% python3 -q
>>> import numpy as np
>>> import numpy.linalg as la
>>> np.set_printoptions(precision=1, suppress=True, linewidth=120, floatmode="fixed")
>>> def tidy(a):
...     return np.round(a, 1) + 0
... 
>>> rng = np.random.default_rng(22)
>>> ang = np.sort(rng.uniform(-2, 2, 41))
>>> J = np.c_[ang, ang ** 2, ang ** 3] @ np.array([[0, -2, 1, 1, 1, 0, 1, 1],
...     [0, 1, 0, 2, 2, -2, 1, -1],
...     [-1, -1, 1, 0, 2, 1, -1, 0]])
>>> tidy(J)
array([[  5.8,  12.7,  -7.6,   4.7,  -7.0, -12.3,   7.3,  -5.0],
       [  5.8,  12.6,  -7.6,   4.6,  -6.9, -12.2,   7.2,  -5.0],
       [  5.2,  11.7,  -6.9,   4.3,  -6.1, -11.2,   6.5,  -4.7],
       [  4.5,  10.5,  -6.2,   3.8,  -5.2, -10.0,   5.6,  -4.4],
       [  4.5,  10.5,  -6.1,   3.8,  -5.1,  -9.9,   5.5,  -4.4],
       [  4.0,   9.7,  -5.6,   3.5,  -4.5,  -9.0,   4.9,  -4.1],
       [  3.8,   9.4,  -5.4,   3.3,  -4.3,  -8.7,   4.7,  -4.0],
       [  2.0,   6.1,  -3.2,   1.9,  -2.1,  -5.1,   2.3,  -2.8],
       [  2.0,   6.0,  -3.2,   1.9,  -2.0,  -5.1,   2.3,  -2.8],
       [  1.7,   5.6,  -2.9,   1.7,  -1.8,  -4.6,   2.0,  -2.6],
       [  1.5,   5.0,  -2.6,   1.4,  -1.5,  -4.0,   1.6,  -2.4],
       [  0.3,   2.1,  -1.0,   0.2,  -0.4,  -1.2,   0.1,  -1.1],
       [  0.2,   1.5,  -0.7,   0.0,  -0.3,  -0.7,  -0.1,  -0.8],
       [  0.1,   1.5,  -0.7,   0.0,  -0.3,  -0.7,  -0.1,  -0.8],
       [  0.1,   1.2,  -0.5,  -0.1,  -0.2,  -0.5,  -0.2,  -0.6],
       [  0.0,   0.9,  -0.4,  -0.1,  -0.2,  -0.3,  -0.2,  -0.5],
       [  0.0,   0.9,  -0.4,  -0.1,  -0.2,  -0.3,  -0.2,  -0.5],
       [  0.0,   0.8,  -0.4,  -0.1,  -0.2,  -0.2,  -0.2,  -0.4],
       [  0.0,   0.8,  -0.3,  -0.1,  -0.2,  -0.2,  -0.2,  -0.4],
       [  0.0,   0.4,  -0.2,  -0.1,  -0.1,  -0.1,  -0.1,  -0.2],
       [  0.0,   0.2,  -0.1,  -0.1,  -0.1,   0.0,  -0.1,  -0.1],
       [  0.0,  -0.1,   0.0,   0.1,   0.1,   0.0,   0.1,   0.0],
       [  0.0,  -0.2,   0.1,   0.1,   0.1,   0.0,   0.1,   0.1],
       [  0.0,  -0.4,   0.2,   0.3,   0.3,  -0.1,   0.2,   0.2],
       [  0.0,  -0.4,   0.2,   0.3,   0.3,  -0.1,   0.3,   0.2],
       [  0.0,  -0.5,   0.3,   0.4,   0.4,  -0.1,   0.3,   0.2],
       [  0.0,  -0.6,   0.4,   0.6,   0.7,  -0.2,   0.4,   0.2],
       [ -0.1,  -0.8,   0.5,   0.8,   1.0,  -0.3,   0.5,   0.2],
       [ -0.2,  -1.1,   0.8,   1.4,   1.8,  -0.5,   0.8,   0.2],
       [ -0.3,  -1.1,   0.9,   1.4,   2.0,  -0.6,   0.8,   0.2],
       [ -0.3,  -1.2,   1.0,   1.6,   2.2,  -0.6,   0.8,   0.2],
       [ -0.5,  -1.5,   1.4,   2.2,   3.3,  -0.8,   0.9,   0.1],
       [ -0.7,  -1.7,   1.6,   2.5,   4.0,  -0.9,   1.0,   0.1],
       [ -1.7,  -2.6,   2.9,   4.0,   7.4,  -1.1,   0.9,  -0.2],
       [ -1.7,  -2.6,   2.9,   4.0,   7.4,  -1.1,   0.9,  -0.2],
       [ -2.4,  -3.3,   3.8,   5.0,   9.9,  -1.2,   0.7,  -0.5],
       [ -2.7,  -3.5,   4.1,   5.3,  10.7,  -1.2,   0.6,  -0.5],
       [ -2.8,  -3.6,   4.2,   5.4,  10.9,  -1.2,   0.6,  -0.6],
       [ -2.9,  -3.8,   4.4,   5.5,  11.4,  -1.2,   0.5,  -0.6],
       [ -4.6,  -5.1,   6.2,   7.2,  16.3,  -0.9,  -0.2,  -1.1],
       [ -7.4,  -7.5,   9.4,   9.6,  24.4,  -0.2,  -1.7,  -1.9]])
>>> d = la.norm(J[:, None] - J[None], axis=-1)
>>> d[28].round(6).argsort(kind="stable")[:4]
array([28, 29, 30, 27])
>>> tidy(la.norm(J - J.mean(axis=0), axis=1))
array([20.6, 20.4, 18.5, 16.1, 15.9, 14.3, 13.7,  7.3,  7.2,  6.5,  5.5,  3.5,  3.8,  3.9,  4.1,  4.3,  4.3,  4.3,
        4.3,  4.5,  4.6,  4.6,  4.6,  4.5,  4.5,  4.4,  4.3,  4.2,  4.2,  4.2,  4.2,  4.7,  5.2,  8.5,  8.6, 11.4,
       12.3, 12.6, 13.2, 19.0, 28.8])
>>> la.matrix_rank(d ** 2)
np.int64(5)
>>> np.flatnonzero(d[28] < d.mean() / 2)
array([11, 12, 13, 14, 15, 16, 17, 18, 19, 20, 21, 22, 23, 24, 25, 26, 27, 28, 29, 30, 31, 32])
>>> np.unravel_index(d.round(6).argmax(), d.shape)
(np.int64(0), np.int64(40))
>>> G = np.cov(J, rowvar=False)
>>> G.shape
(8, 8)
>>> np.argwhere(np.triu(np.abs(np.corrcoef(J.T)) > 0.8, 1))
array([[0, 1],
       [0, 2],
       [0, 4],
       [0, 5],
       [0, 6],
       [1, 2],
       [1, 4],
       [1, 5],
       [1, 6],
       [1, 7],
       [2, 4],
       [2, 5],
       [2, 6],
       [5, 6],
       [5, 7],
       [6, 7]])
>>> tidy(J.std(axis=0))
array([2.6, 5.0, 3.7, 2.3, 6.3, 3.8, 2.2, 1.7])
>>> tidy(np.median(J, axis=0))
array([ 0.0,  0.2, -0.1,  1.6, -0.1, -0.8,  0.6, -0.5])
>>> tidy(np.polyfit(J[:, 5], J[:, 1], 1))
array([-1.2, -1.5])
>>> Xc = J - J.mean(axis=0)
>>> V = la.svd(Xc)[2][:3]
>>> out = Xc - Xc @ V.T @ V
>>> tidy(la.norm(out) / la.norm(Xc))
np.float64(0.0)
>>> la.norm(out, axis=1).round(6).argmax()
np.int64(0)
>>> tidy(np.cov(Xc @ V.T, rowvar=False))
array([[95.7,  0.0,  0.0],
       [ 0.0, 19.3,  0.0],
       [ 0.0,  0.0,  0.8]])
>>> Z = J[[37, 24]].astype(float)
>>> for _ in range(4):
...     idx = la.norm(J[:, None] - Z, axis=-1).argmin(axis=1)
...     Z = np.array([J[idx == j].mean(axis=0) for j in range(2)])
... 
>>> idx
array([1, 1, 1, 1, 1, 1, 1, 1, 1, 1, 1, 1, 1, 1, 1, 1, 1, 1, 1, 1, 1, 1, 1, 1, 1, 1, 1, 1, 1, 1, 1, 1, 1, 0, 0, 0, 0,
       0, 0, 0, 0])
>>> np.bincount(idx)
array([ 8, 33])
>>> tidy(Z)
array([[-3.3, -4.0,  4.7,  5.7, 12.3, -1.0,  0.3, -0.7],
       [ 1.2,  3.0, -1.7,  1.4, -1.0, -3.0,  1.7, -1.4]])
>>> tidy(Z[1] - Z[0])
array([  4.5,   7.1,  -6.4,  -4.3, -13.3,  -2.0,   1.3,  -0.7])
>>> M = np.minimum.outer(np.arange(1, 12), np.arange(1, 12)) * 4
>>> M
array([[ 4,  4,  4,  4,  4,  4,  4,  4,  4,  4,  4],
       [ 4,  8,  8,  8,  8,  8,  8,  8,  8,  8,  8],
       [ 4,  8, 12, 12, 12, 12, 12, 12, 12, 12, 12],
       [ 4,  8, 12, 16, 16, 16, 16, 16, 16, 16, 16],
       [ 4,  8, 12, 16, 20, 20, 20, 20, 20, 20, 20],
       [ 4,  8, 12, 16, 20, 24, 24, 24, 24, 24, 24],
       [ 4,  8, 12, 16, 20, 24, 28, 28, 28, 28, 28],
       [ 4,  8, 12, 16, 20, 24, 28, 32, 32, 32, 32],
       [ 4,  8, 12, 16, 20, 24, 28, 32, 36, 36, 36],
       [ 4,  8, 12, 16, 20, 24, 28, 32, 36, 40, 40],
       [ 4,  8, 12, 16, 20, 24, 28, 32, 36, 40, 44]])
>>> # symmetric, so the eigenvalues are real
>>> O, V = la.qr(M[:, :9])[0], la.qr(M[:, 9:])[0]
>>> sv = la.svd(O.T @ V, compute_uv=False)
>>> tidy(sv)
array([1.0, 0.4])
>>> tidy(np.degrees(np.arccos(sv.clip(0, 1))))
array([ 1.9, 65.1])
